>>> import numpy as np
>>> np.set_printoptions(precision=2, suppress=True, linewidth=160, floatmode="fixed")
>>> def rd(a):
...     return np.round(a, 2) + 0
... 
>>> M = np.loadtxt("dump.csv", delimiter=",")
>>> M
array([[0.00, 0.00, 0.00, 0.00, 0.00, 0.00, 0.00, 0.00, 0.00, 0.00, 2.00, 0.00, 0.00, 3.00],
       [0.00, 2.00, 0.00, 0.00, 0.00, 0.00, 0.00, 0.00, 0.00, 0.00, 0.00, 0.00, 0.00, 0.00],
       [2.00, 1.00, 0.00, 0.00, 0.00, 0.00, 0.00, 0.00, 0.00, 0.00, 0.00, 0.00, 0.00, 0.00],
       [0.00, 0.00, 0.00, 2.00, 0.00, 0.00, 0.00, 0.00, 0.00, 0.00, 2.00, 0.00, 0.00, 0.00],
       [3.00, 0.00, 0.00, 0.00, 0.00, 0.00, 0.00, 0.00, 0.00, 0.00, 0.00, 3.00, 0.00, 0.00],
       [0.00, 3.00, 0.00, 2.00, 2.00, 0.00, 0.00, 0.00, 2.00, 0.00, 3.00, 0.00, 0.00, 0.00],
       [0.00, 0.00, 0.00, 0.00, 0.00, 0.00, 0.00, 0.00, 0.00, 0.00, 3.00, 0.00, 0.00, 0.00],
       [0.00, 0.00, 0.00, 0.00, 1.00, 2.00, 0.00, 0.00, 0.00, 1.00, 0.00, 0.00, 0.00, 0.00],
       [0.00, 2.00, 1.00, 2.00, 3.00, 0.00, 0.00, 0.00, 0.00, 0.00, 0.00, 0.00, 0.00, 0.00],
       [0.00, 0.00, 0.00, 0.00, 0.00, 1.00, 1.00, 0.00, 0.00, 1.00, 3.00, 3.00, 0.00, 0.00],
       [0.00, 0.00, 0.00, 2.00, 2.00, 2.00, 1.00, 0.00, 0.00, 1.00, 0.00, 0.00, 0.00, 2.00],
       [0.00, 0.00, 0.00, 0.00, 0.00, 1.00, 0.00, 0.00, 0.00, 1.00, 0.00, 0.00, 3.00, 2.00],
       [0.00, 0.00, 0.00, 0.00, 0.00, 0.00, 0.00, 0.00, 3.00, 0.00, 2.00, 0.00, 0.00, 0.00],
       [3.00, 0.00, 0.00, 1.00, 0.00, 0.00, 1.00, 3.00, 2.00, 0.00, 1.00, 0.00, 0.00, 0.00]])
>>> rng = np.random.default_rng(826)
>>> out = M + rng.integers(-2, 3, (14, 13)) @ rng.integers(-2, 3, (13, 14))
>>> out
array([[ -2.00,  -3.00,  -3.00,   4.00,  -7.00,  -9.00,   5.00,  12.00,  17.00,  -8.00,  12.00, -14.00,   1.00,   3.00],
       [  4.00,  13.00,  24.00,   2.00,  -4.00,  10.00, -10.00,  -4.00,  -7.00,   7.00,  -9.00,  -2.00,  -9.00,  -8.00],
       [ -5.00,  -6.00,   1.00,   2.00,  -8.00,   3.00,   4.00,  23.00,   2.00,  -5.00,  -1.00,  -5.00,  -3.00,   6.00],
       [-16.00,   5.00,   5.00,  21.00,   0.00, -11.00,  14.00,   9.00,   8.00, -18.00,  14.00,   1.00,  15.00,  -4.00],
       [ -2.00,  11.00,  17.00,  16.00, -10.00,  -4.00,  12.00,   1.00,   4.00,  -1.00,   7.00,  19.00,  14.00,   1.00],
       [-11.00,  -3.00,   1.00,   2.00,   1.00, -14.00,   3.00,   6.00,   9.00,  -4.00,   9.00,   1.00,   7.00,  -9.00],
       [  5.00,  -4.00, -10.00,   1.00,  11.00,   0.00,   3.00,  -2.00,  -4.00,   6.00,   8.00, -10.00,   2.00,  -5.00],
       [ -2.00,  -7.00,   3.00,  -5.00,   9.00,  -6.00,   2.00,   2.00,   7.00,   9.00,  -4.00,   1.00,  -8.00,  -5.00],
       [  3.00,  -1.00,   5.00,   0.00,   5.00,  -9.00,   1.00,   0.00,  -1.00,  14.00,  -3.00,   9.00,   1.00,  -5.00],
       [ -2.00,   9.00,   5.00,  14.00,  -1.00,  -1.00,  11.00,   2.00,   1.00,  -7.00,  -1.00,  13.00,   9.00,   9.00],
       [ -6.00,  -7.00,  -1.00, -12.00,   0.00,   0.00,  -4.00,  -4.00,   4.00,  -2.00,  -9.00,  -1.00,  -9.00,  -1.00],
       [ -7.00,  -5.00,  -4.00,  11.00,   6.00,  -5.00,  14.00,   7.00,   2.00,   6.00,  -1.00,   6.00,  12.00,   8.00],
       [ -2.00,   2.00,  -6.00,   5.00,  -9.00,  -1.00,   9.00,  -3.00,   5.00,  -5.00,  -4.00,  -3.00,  -1.00,   0.00],
       [  2.00,  -5.00,   4.00,  -3.00,  -1.00,   1.00,  -2.00,   8.00,   3.00,   6.00,   6.00,   4.00,   8.00,   4.00]])
>>> np.linalg.matrix_rank(out - M, tol=1e-8)
np.int64(13)
>>> np.abs(out - M).sum(axis=1)
array([ 95.00, 111.00,  77.00, 137.00, 119.00,  76.00,  68.00,  70.00,  57.00,  86.00,  70.00,  89.00,  54.00,  52.00])
>>> np.unravel_index(np.abs(out).argmax(), out.shape)
(np.int64(1), np.int64(2))
>>> rd(np.linalg.norm(out))
np.float64(107.08)
>>> np.abs(out).max()
np.float64(24.0)
>>> np.linalg.rank(out)
Traceback (most recent call last):
  File "<python-input-13>", line 1, in <module>
    np.linalg.rank(out)
    ^^^^^^^^^^^^^^
AttributeError: module 'numpy.linalg' has no attribute 'rank'
>>> out.sum(axis=0)
array([-41.00,  -1.00,  41.00,  58.00,  -8.00, -46.00,  62.00,  57.00,  50.00,  -2.00,  24.00,  19.00,  39.00,  -6.00])
>>> np.count_nonzero(out)
np.int64(189)
>>> W = np.array([[7, 2, 6],
...     [5, 0, 5],
...     [4, 2, 8],
...     [4, 5, 1],
...     [1, 7, 6],
...     [8, 6, 3],
...     [4, 4, 5],
...     [0, 9, 0],
...     [2, 6, 2],
...     [9, 4, 0],
...     [2, 0, 0],
...     [2, 2, 3],
...     [8, 3, 5],
...     [2, 2, 1]])
>>> beta = np.array([-7, -7, 3])
>>> act = np.maximum(M @ W + beta, 0)
>>> np.linalg.matrix_rank(act)
np.int64(3)
>>> Z = np.array([[2, 4, 3], [6, 5, 3], [5, 0, 5]])
>>> (act @ Z).round(6).argmax(axis=1)
array([2, 2, 2, 0, 2, 0, 0, 0, 0, 0, 0, 0, 0, 0])
>>> act @ Z
array([[ 36.00,  12.00,  39.00],
       [ 71.00,  12.00,  74.00],
       [124.00,  48.00, 136.00],
       [ 53.00,  35.00,  49.00],
       [220.00, 105.00, 225.00],
       [410.00, 257.00, 351.00],
       [ 15.00,   0.00,  15.00],
       [209.00, 156.00, 180.00],
       [397.00, 202.00, 337.00],
       [230.00, 169.00, 217.00],
       [468.00, 349.00, 381.00],
       [287.00, 232.00, 277.00],
       [117.00,  67.00,  87.00],
       [493.00, 347.00, 380.00]])
>>> np.allclose(M @ M.T, M.T @ M)
False
>>> rd(np.sort(np.abs(np.linalg.eigvals(M))))
array([0.49, 0.49, 1.02, 1.45, 1.45, 1.98, 1.98, 2.00, 2.26, 3.19, 3.57, 3.57, 4.65, 6.95])
>>> np.allclose(M, M.T)
False
>>> np.trace(M)
np.float64(5.0)
>>> O, vecs = np.linalg.qr(M[:, :4])[0], np.linalg.qr(M[:, 4:])[0]
>>> sigma = np.linalg.svd(O.T @ vecs, compute_uv=False)
>>> rd(np.degrees(np.arccos(sigma.clip(0, 1))))
array([14.62, 22.88, 38.09, 65.14])
>>> (sigma > 0.9).sum()
np.int64(2)
>>> rd(sigma)
array([0.97, 0.92, 0.79, 0.42])
>>> rd(np.linalg.norm(O @ O.T - vecs @ vecs.T, 2))
np.float64(1.0)
>>> E = np.load("a.npy")
>>> E
array([[ 0.89, -1.48,  0.28,  0.16, -0.95, -0.05, -2.08,  0.74,  1.52,  0.78, -1.89,  0.33,  0.94],
       [-1.81, -2.62,  0.49, -0.11,  3.14,  0.59, -0.05, -0.71, -0.57,  0.76,  2.75, -2.19, -1.55],
       [ 0.96,  1.79, -0.42, -1.77,  0.24,  2.44, -0.22,  1.88,  0.81,  0.40, -0.32, -4.07, -1.30],
       [-2.33, -0.56,  0.48, -1.67,  2.01, -0.49, -0.45, -0.93, -0.30,  0.54, -0.73, -1.18, -1.39],
       [ 0.60,  0.67, -2.26,  0.92, -1.34,  2.07,  0.47, -1.93, -0.35, -2.84,  0.04, -1.06, -1.75],
       [ 0.42, -0.51, -3.15, -1.55, -1.48, -2.53, -1.14,  2.47, -1.15,  0.12, -4.68, -1.31,  6.39],
       [-0.50,  1.25, -1.50,  2.94, -0.58, -0.95,  0.44, -1.16,  1.38, -3.54, -1.52, -0.50,  0.75],
       [ 0.75, -1.15, -1.94, -0.71,  2.73, -1.01,  3.01,  3.57, -0.80,  3.71, -1.76, -1.76,  1.00],
       [ 1.16, -1.14, -1.53, -1.61,  0.06, -1.55,  2.21,  0.75, -1.43,  1.29, -0.94, -1.43,  2.19],
       [ 0.94, -2.10,  0.42, -0.26,  3.13, -0.43, -1.47,  0.87,  0.51,  1.74,  1.78,  0.20, -0.88],
       [-2.39,  0.88,  3.58,  1.39, -0.24,  0.56, -2.69, -1.29, -0.65,  0.09, -0.41,  2.60, -0.66],
       [ 0.85, -0.88, -0.29, -1.89, -0.41, -1.69, -1.37, -0.41,  0.06,  1.40,  1.29, -0.63,  0.07],
       [ 0.20, -0.39,  2.26,  1.09, -1.36, -0.77, -2.80, -4.48,  3.46, -1.54,  0.66,  1.44, -2.70],
       [ 1.53, -0.29,  1.23,  2.96, -2.13, -1.69, -1.89, -1.63, -0.43,  0.73, -1.39, -1.46, -0.39],
       [-0.27, -0.34, -0.35, -1.46,  0.95, -2.18,  0.20,  0.84, -1.42, -1.67, -2.30,  0.28,  2.02],
       [-0.64, -1.29, -1.79,  2.88,  1.85,  0.63, -0.52,  1.71,  0.08, -0.45,  2.31, -3.50, -0.91],
       [-0.43, -0.88, -1.23, -0.39, -1.79, -1.88, -0.52, -0.99, -0.68, -0.58, -1.30,  1.42,  0.74],
       [-0.67, -1.36,  3.51,  1.32,  1.73,  5.02,  0.97, -1.29, -0.25,  1.47, -0.42, -2.18, -4.72],
       [-1.63,  1.55, -3.00, -1.14, -1.43, -1.76, -1.51,  3.69,  1.85, -2.73, -1.81, -0.07,  4.29],
       [-1.66,  3.79,  0.24, -0.83, -0.07,  1.88,  0.94, -2.42, -0.80, -5.16, -1.15,  0.35, -1.23],
       [-1.67, -0.54,  1.30,  2.86, -1.50,  0.74, -1.32, -4.06,  1.76,  0.22,  5.58,  0.86, -1.86],
       [ 0.07, -0.03,  0.48,  2.25,  2.27,  1.22, -0.87,  1.38,  0.62, -0.05,  1.97,  0.34, -2.03],
       [ 1.26,  1.64,  0.25,  1.24, -1.24,  0.50,  0.64,  0.90, -0.30, -3.81,  0.58, -0.96,  0.17],
       [-0.54,  0.32,  0.03,  1.81, -0.57,  0.51,  0.27, -1.62,  1.72, -4.93,  2.06, -0.70, -1.17],
       [-0.97, -2.38, -1.57, -0.88,  1.74,  2.13, -0.73,  2.44,  0.15, -0.19,  1.18, -0.35,  1.05],
       [-2.08, -0.81, -0.66, -1.25,  1.20,  2.48,  2.71, -1.96, -2.85,  3.87, -1.31, -0.48,  0.08],
       [-0.21, -0.21,  3.82, -0.97,  0.56,  1.03, -1.96, -1.73,  1.04, -2.61, -0.09,  2.83, -0.95],
       [-0.50,  0.66, -2.59,  1.17, -1.10, -2.18,  2.07,  2.60, -1.37, -1.41, -1.50,  0.57,  2.95],
       [-0.38, -0.40,  1.09,  0.26,  1.74,  2.28,  0.88, -1.05,  0.49, -0.21,  1.18, -0.75, -0.55],
       [ 1.91, -1.62, -0.70,  0.83, -2.07, -0.64, -0.11, -0.91, -0.36, -1.53,  0.95,  1.10, -0.16],
       [ 2.08,  2.33,  0.80,  3.09, -0.22, -2.49, -0.15,  2.99, -1.42,  1.62, -2.39, -0.27,  0.67],
       [-0.11, -0.09, -1.03,  1.48, -1.16,  0.47, -1.84,  0.38,  3.50, -4.28,  0.60, -2.43, -1.23],
       [-0.98, -0.80, -1.52,  0.28, -0.54, -1.65,  0.62,  1.84,  0.24, -3.78,  1.90, -1.47,  0.24]])
>>> idx = E[:, 5] > np.median(E[:, 5])
>>> f = E[idx].mean(axis=0) - E[~idx].mean(axis=0)
>>> rd(f)
array([-0.88,  0.33,  1.17,  0.55,  0.83,  2.94,  0.08, -1.17,  0.30, -0.82,  1.83, -0.45, -2.15])
>>> rd((((E - E.mean(axis=0)) @ f > 0) == idx).mean())
np.float64(0.91)
>>> idx.astype(int)
array([0, 1, 1, 0, 1, 0, 0, 0, 0, 0, 1, 0, 0, 0, 0, 1, 0, 1, 0, 1, 1, 1, 1, 1, 1, 1, 1, 0, 1, 0, 0, 1, 0])
>>> ((E - E.mean(axis=0)) @ f > 0).astype(int)
array([0, 1, 1, 1, 1, 0, 0, 0, 0, 1, 1, 0, 1, 0, 0, 1, 0, 1, 0, 1, 1, 1, 1, 1, 1, 1, 1, 0, 1, 0, 0, 1, 0])
